In [1]: import numpy as np

In [2]: from numpy import linalg as LA

In [3]: np.set_printoptions(precision=2, suppress=True, linewidth=120, legacy="1.25")

In [4]: K = np.load("arr.npy")

In [5]: K
Out[5]: 
array([[0.33, 0.  , 0.33, 0.  , 0.  , 0.  , 0.33, 0.  , 0.  , 0.  ],
       [0.25, 0.25, 0.  , 0.25, 0.  , 0.  , 0.  , 0.  , 0.25, 0.  ],
       [0.  , 0.  , 0.25, 0.  , 0.25, 0.  , 0.  , 0.  , 0.25, 0.25],
       [0.25, 0.  , 0.  , 0.25, 0.  , 0.  , 0.25, 0.25, 0.  , 0.  ],
       [0.  , 0.25, 0.  , 0.  , 0.25, 0.25, 0.25, 0.  , 0.  , 0.  ],
       [0.  , 0.  , 0.  , 0.  , 0.2 , 0.4 , 0.  , 0.2 , 0.2 , 0.  ],
       [0.  , 0.2 , 0.2 , 0.  , 0.2 , 0.  , 0.2 , 0.2 , 0.  , 0.  ],
       [0.  , 0.  , 0.  , 0.  , 0.  , 0.  , 0.33, 0.67, 0.  , 0.  ],
       [0.  , 0.  , 0.33, 0.  , 0.  , 0.  , 0.33, 0.  , 0.33, 0.  ],
       [0.  , 0.  , 0.  , 0.  , 0.33, 0.  , 0.  , 0.  , 0.33, 0.33]])

In [6]: K.sum(axis=1)
Out[6]: array([1., 1., 1., 1., 1., 1., 1., 1., 1., 1.])

In [7]: np.sort(np.abs(LA.eigvals(K)))[::-1]
Out[7]: array([1.  , 0.68, 0.45, 0.42, 0.42, 0.33, 0.25, 0.25, 0.16, 0.1 ])

In [8]: print(K @ np.ones(10))
[1. 1. 1. 1. 1. 1. 1. 1. 1. 1.]

In [9]: LA.matrix_power(K, 100)
Out[9]: 
array([[0.05, 0.09, 0.12, 0.03, 0.13, 0.05, 0.19, 0.17, 0.12, 0.05],
       [0.05, 0.09, 0.12, 0.03, 0.13, 0.05, 0.19, 0.17, 0.12, 0.05],
       [0.05, 0.09, 0.12, 0.03, 0.13, 0.05, 0.19, 0.17, 0.12, 0.05],
       [0.05, 0.09, 0.12, 0.03, 0.13, 0.05, 0.19, 0.17, 0.12, 0.05],
       [0.05, 0.09, 0.12, 0.03, 0.13, 0.05, 0.19, 0.17, 0.12, 0.05],
       [0.05, 0.09, 0.12, 0.03, 0.13, 0.05, 0.19, 0.17, 0.12, 0.05],
       [0.05, 0.09, 0.12, 0.03, 0.13, 0.05, 0.19, 0.17, 0.12, 0.05],
       [0.05, 0.09, 0.12, 0.03, 0.13, 0.05, 0.19, 0.17, 0.12, 0.05],
       [0.05, 0.09, 0.12, 0.03, 0.13, 0.05, 0.19, 0.17, 0.12, 0.05],
       [0.05, 0.09, 0.12, 0.03, 0.13, 0.05, 0.19, 0.17, 0.12, 0.05]])

In [10]: p = np.eye(10)[1]

In [11]: for _ in range(5):
    ...:     p = p @ K
    ...:     print(p.round(2))
    ...: 
[0.25 0.25 0.   0.25 0.   0.   0.   0.   0.25 0.  ]
[0.21 0.06 0.17 0.12 0.   0.   0.23 0.06 0.15 0.  ]
[0.12 0.06 0.21 0.05 0.09 0.   0.22 0.12 0.11 0.04]
[0.07 0.08 0.17 0.03 0.13 0.02 0.19 0.13 0.12 0.07]
[0.05 0.09 0.14 0.03 0.14 0.04 0.18 0.14 0.13 0.06]

In [12]: F = np.load("m.npy")

In [13]: F
Out[13]: 
array([[ 1, -2,  1,  2],
       [-2,  1, -2,  1],
       [ 1, -2,  1, -2],
       [ 2,  1, -2,  1]])

In [14]: out = LA.inv(F)

In [15]: LA.inv(out)
Out[15]: 
array([[ 1., -2.,  1.,  2.],
       [-2.,  1., -2.,  1.],
       [ 1., -2.,  1., -2.],
       [ 2.,  1., -2.,  1.]])

In [16]: np.round(F @ out, 2) + 0
Out[16]: 
array([[1., 0., 0., 0.],
       [0., 1., 0., 0.],
       [0., 0., 1., 0.],
       [0., 0., 0., 1.]])

In [17]: (np.abs(out) > 1e-9).astype(int)
Out[17]: 
array([[0, 1, 0, 1],
       [1, 1, 1, 0],
       [0, 1, 1, 1],
       [1, 0, 1, 0]])

In [18]: out
Out[18]: 
array([[-0.  , -0.25, -0.  ,  0.25],
       [-0.25, -0.33, -0.42,  0.  ],
       [-0.  , -0.42, -0.33, -0.25],
       [ 0.25,  0.  , -0.25,  0.  ]])

In [19]: np.allclose(out, F.T)
Out[19]: False

In [20]: round(float(LA.det(F) * LA.det(out)), 2)
Out[20]: 1.0

In [21]: print(np.round(LA.slogdet(F)[0], 2))
1.0

In [22]: w, V = LA.eigh(F)

In [23]: x = np.array([2, -4, -5, 4])

In [24]: (np.sign(V[:, -1].round(6)) == np.sign(V[0, -1].round(6))).astype(int)
Out[24]: array([1, 0, 1, 0])

In [25]: print(np.abs(F).sum(axis=1).max(), round(float(np.abs(w).max()), 2))
6 4.61

In [26]: V * np.maximum(w, 0) @ V.T
Out[26]: 
array([[ 2.05, -1.32,  0.6 ,  1.02],
       [-1.32,  1.88, -1.7 ,  0.6 ],
       [ 0.6 , -1.7 ,  1.88, -1.32],
       [ 1.02,  0.6 , -1.32,  2.05]])

In [27]: x = np.array([-3, -1, -3, 1])

In [28]: rhs = F @ x

In [29]: rhs
Out[29]: array([-2, 12, -6,  0])

In [30]: print(LA.solve(F.T, F[1]))
[-0.  1. -0.  0.]

In [31]: print(LA.solve(F, rhs + F[:, 3]))
[-3. -1. -3.  2.]

In [32]: LA.solve(F, rhs)
Out[32]: array([-3., -1., -3.,  1.])

In [33]: t3 = np.stack([F, 5 * F, F[::-1]])

In [34]: print(LA.det(t3))
[   48. 30000.    48.]

In [35]: np.einsum("bij,cij->bc", t3, t3)
Out[35]: 
array([[  40,  200,  -16],
       [ 200, 1000,  -80],
       [ -16,  -80,   40]])

In [36]: t3.shape
Out[36]: (3, 4, 4)

In [37]: (t3 @ F.T).shape
Out[37]: (3, 4, 4)

In [38]: print(LA.matrix_rank(t3))
[4 4 4]

In [39]: J = np.load("sample5.npy")

In [40]: J
Out[40]: 
array([[ 13.42,  -7.42,   1.32],
       [ 12.75,  -6.75,   1.45],
       [  3.78,   2.22,   3.24],
       [  8.11,  -2.11,   2.38],
       [ -0.83,   6.83,   4.17],
       [ 16.74, -10.74,   0.65],
       [  5.5 ,   0.5 ,   2.9 ],
       [  4.44,   1.56,   3.11],
       [  9.74,  -3.74,   2.05],
       [  6.57,  -0.57,   2.69],
       [  0.74,   5.26,   3.85],
       [  0.09,   5.91,   3.98],
       [  4.53,   1.47,   3.09],
       [ 14.38,  -8.38,   1.12],
       [  7.35,  -1.35,   2.53],
       [  1.79,   4.21,   3.64],
       [  3.75,   2.25,   3.25],
       [  7.72,  -1.72,   2.46],
       [  8.59,  -2.59,   2.28],
       [  1.58,   4.42,   3.68],
       [  8.15,  -2.15,   2.37],
       [  7.74,  -1.74,   2.45],
       [  8.21,  -2.21,   2.36],
       [ 10.71,  -4.71,   1.86],
       [ -5.99,  11.99,   5.2 ],
       [  7.84,  -1.84,   2.43]])

In [41]: labels = J[:, 0] > np.median(J[:, 0])

In [42]: f = J[labels].mean(axis=0) - J[~labels].mean(axis=0)

In [43]: np.round((((J - J.mean(axis=0)) @ f > 0) == labels).mean(), 2)
Out[43]: 0.92

In [44]: np.argsort(-np.abs(f).round(6), kind="stable")
Out[44]: array([0, 1, 2])
